In [1]: import numpy as np

In [2]: np.set_printoptions(precision=2, suppress=True, linewidth=140)

In [3]: def tidy(a):
   ...:     return np.round(a, 2) + 0
   ...: 

In [4]: mat = np.loadtxt("arr.csv", delimiter=",")

In [5]: mat
Out[5]: 
array([[0., 1., 1., 1.],
       [1., 0., 1., 1.],
       [1., 1., 0., 1.],
       [1., 1., 1., 0.]])

In [6]: evals, V = np.linalg.eigh(mat)

In [7]: (evals > 1e-8).sum(), (evals < -1e-8).sum()
Out[7]: (np.int64(1), np.int64(3))

In [8]: tidy(evals.sum()), np.trace(mat)
Out[8]: (np.float64(0.0), np.float64(0.0))

In [9]: tidy(np.abs(V[:, -1]))
Out[9]: array([0.5, 0.5, 0.5, 0.5])

In [10]: tidy(evals)
Out[10]: array([-1., -1., -1.,  3.])

In [11]: evals, V = np.linalg.eig(mat)

In [12]: tidy(np.sort(np.linalg.eigvals(np.linalg.inv(mat))))
Out[12]: array([-1.  +0.j, -1.  +0.j, -1.  +0.j,  0.33+0.j])

In [13]: tidy(evals)
Out[13]: array([-1.,  3., -1., -1.])

In [14]: tidy(np.sort(np.linalg.eigvals(mat.T)))
Out[14]: array([-1., -1., -1.,  3.])

In [15]: q, _ = np.linalg.qr(np.array([[0.1, -1.6, -1.2, -0.6],
    ...:     [1.7, -0.5, -0.8, 1.2],
    ...:     [-0.2, -0.7, -1.2, 1.2],
    ...:     [0.0, -1.6, -0.6, 0.5]]))

In [16]: X = q[:, :4]

In [17]: tidy(X)
Out[17]: 
array([[-0.06,  0.66, -0.12, -0.74],
       [-0.99,  0.  , -0.09,  0.09],
       [ 0.12,  0.32, -0.85,  0.41],
       [ 0.  ,  0.68,  0.51,  0.53]])

In [18]: r0 = np.array([1, 3, 6, 4])

In [19]: out = X + np.outer(r0, np.eye(4)[2])

In [20]: tidy(np.linalg.det(out) / np.linalg.det(X)), tidy(1 + np.linalg.solve(X, r0)[2])
Out[20]: (np.float64(-2.41), np.float64(-2.41))

In [21]: tidy(out)
Out[21]: 
array([[-0.06,  0.66,  0.88, -0.74],
       [-0.99,  0.  ,  2.91,  0.09],
       [ 0.12,  0.32,  5.15,  0.41],
       [ 0.  ,  0.68,  4.51,  0.53]])
